In [1]: import numpy as np

In [2]: import numpy.linalg as la

In [3]: np.set_printoptions(precision=2, suppress=True, linewidth=160)

In [4]: A = np.load("layer8.npy")

In [5]: print(A)
[[-8 -6 -6  0  0]
 [ 0  0  0 -9  0]
 [-2  0 -5  0  0]
 [ 1  0  0  0  7]]

In [6]: u, r1 = A[2], A[0]

In [7]: print(u @ u)
29

In [8]: print(u @ r1)
46

In [9]: pr = (u @ r1) / (u @ u) * u

In [10]: print(r1 - pr)
[-4.83 -6.    1.93  0.    0.  ]

In [11]: left, sig = la.svd(A)
Traceback (most recent call last):
  Cell In[11], line 1
    left, sig = la.svd(A)
ValueError: too many values to unpack (expected 2)


In [12]: left, sig, VT = la.svd(A, full_matrices=False)

In [13]: print(np.allclose(left * sig @ VT, A))
True

In [14]: print(sig)
[12.4   9.    7.03  3.45]

In [15]: print(sig / sig[0])
[1.   0.73 0.57 0.28]

In [16]: Y = A[0, 0] * A[1:] - np.outer(A[1:, 0], A[0])

In [17]: print(Y)
[[  0   0   0  72   0]
 [  0 -12  28   0   0]
 [  0   6   6   0 -56]]

In [18]: print(A[:, 0] / A[0, 0])
[ 1.   -0.    0.25 -0.12]

In [19]: print(la.matrix_rank(Y), la.matrix_rank(A))
3 4

In [20]: M = np.loadtxt("out13.csv", delimiter=",")

In [21]: print(M)
[[ 2.  2.  1.  1.]
 [ 2.  4.  2.  2.]
 [ 3.  6.  4.  4.]
 [ 4.  7.  5.  4.]
 [ 6.  9.  5.  6.]
 [ 8.  9.  6.  8.]
 [ 8. 11.  6. 10.]
 [10. 11.  7. 11.]
 [12. 12.  7. 13.]
 [13. 13.  8. 13.]
 [15. 15. 10. 13.]
 [15. 16. 11. 14.]
 [15. 17. 11. 14.]
 [17. 19. 13. 14.]
 [18. 19. 15. 15.]
 [19. 20. 15. 17.]
 [19. 21. 17. 17.]
 [21. 22. 18. 17.]]

In [22]: G = np.cov(M, rowvar=False)

In [23]: print(M.std(axis=0))
[6.15 5.88 4.94 5.14]

In [24]: print(G.shape)
(4, 4)

In [25]: print(np.corrcoef(M.T))
[[1.   0.99 0.97 0.98]
 [0.99 1.   0.98 0.96]
 [0.97 0.98 1.   0.92]
 [0.98 0.96 0.92 1.  ]]

In [26]: print(la.eigvalsh(G)[::-1])
[127.45   2.31   0.47   0.24]

In [27]: print([round(float(x), 2) for x in la.svd(M, compute_uv=False)[:3]])
[105.18, 6.39, 4.02]

In [28]: print(round(np.log10(la.cond(M))))
2

In [29]: print(np.round(la.norm(M, 2) / la.norm(M), 2))
1.0

In [30]: print(np.argsort(-la.norm(M, axis=0).round(6), kind="stable")[:3])
[1 0 3]

In [31]: Y = np.c_[M[:, :3] @ np.array([[2, 1, 3], [1, 3, 0], [1, 0, 0]]), np.array([1, -2, 2, -1, -1, -2, -1, 2, 2, -2, -1, -1, 0, 2, 2, 1, 2, 0])]

In [32]: print(Y)
[[ 7.  8.  6.  1.]
 [10. 14.  6. -2.]
 [16. 21.  9.  2.]
 [20. 25. 12. -1.]
 [26. 33. 18. -1.]
 [31. 35. 24. -2.]
 [33. 41. 24. -1.]
 [38. 43. 30.  2.]
 [43. 48. 36.  2.]
 [47. 52. 39. -2.]
 [55. 60. 45. -1.]
 [57. 63. 45. -1.]
 [58. 66. 45.  0.]
 [66. 74. 51.  2.]
 [70. 75. 54.  2.]
 [73. 79. 57.  1.]
 [76. 82. 57.  2.]
 [82. 87. 63.  0.]]

In [33]: print(la.matrix_rank(Y))
4

In [34]: print(la.norm(la.qr(M)[0].T @ Y, axis=0) ** 2 / ((Y ** 2).sum(axis=0) + 1e-12))
[1.   1.   1.   0.17]

In [35]: Y = M[0, 0] * M[1:] - np.outer(M[1:, 0], M[0])

In [36]: print(Y)
[[ 0.  4.  2.  2.]
 [ 0.  6.  5.  5.]
 [ 0.  6.  6.  4.]
 [ 0.  6.  4.  6.]
 [ 0.  2.  4.  8.]
 [ 0.  6.  4. 12.]
 [ 0.  2.  4. 12.]
 [ 0.  0.  2. 14.]
 [ 0.  0.  3. 13.]
 [ 0.  0.  5. 11.]
 [ 0.  2.  7. 13.]
 [ 0.  4.  7. 13.]
 [ 0.  4.  9. 11.]
 [ 0.  2. 12. 12.]
 [ 0.  2. 11. 15.]
 [ 0.  4. 15. 15.]
 [ 0.  2. 15. 13.]]

In [37]: print(M[:, 0] / M[0, 0])
[ 1.   1.   1.5  2.   3.   4.   4.   5.   6.   6.5  7.5  7.5  7.5  8.5  9.   9.5  9.5 10.5]

In [38]: arr = np.load("a.npy")

In [39]: print(arr)
[[0 0 0 2]
 [2 1 2 2]
 [0 2 1 0]
 [2 1 2 2]]

In [40]: # rows 1 and 3 are equal

In [41]: print(np.allclose(arr @ arr.T, arr.T @ arr))
False

In [42]: print(arr @ arr)
[[ 4  2  4  4]
 [ 6  7  8 10]
 [ 4  4  5  4]
 [ 6  7  8 10]]

In [43]: print((arr + arr.T) / 2)
[[0.  1.  0.  2. ]
 [1.  1.  2.  1.5]
 [0.  2.  1.  1. ]
 [2.  1.5 1.  2. ]]

In [44]: print((arr - arr.T) / 2)
[[ 0.  -1.   0.   0. ]
 [ 1.   0.   0.   0.5]
 [ 0.   0.   0.  -1. ]
 [ 0.  -0.5  1.   0. ]]

In [45]: print(round(float(np.abs(la.eigvals(arr)).max()), 2))
4.86

In [46]: print(round(la.det(arr), 2))
0.0

In [47]: assert arr == arr.T
Traceback (most recent call last):
  Cell In[47], line 1
    assert arr == arr.T
ValueError: The truth value of an array with more than one element is ambiguous. Use a.any() or a.all()


In [48]: print(np.trace(arr))
4

In [49]: left, sig, VT = la.svd(arr)

In [50]: evecs = VT[:(sig > 1e-8).sum()]

In [51]: rng = np.random.default_rng(32)

In [52]: vec = arr[1] + 4 * arr[0] + rng.integers(2) * np.eye(4)[3]

In [53]: print(vec)
[ 2.  1.  2. 11.]

In [54]: print(la.matrix_rank(np.vstack([arr, vec])))
3

In [55]: print(np.diag(evecs.T @ evecs))
[0.69 0.86 0.45 1.  ]
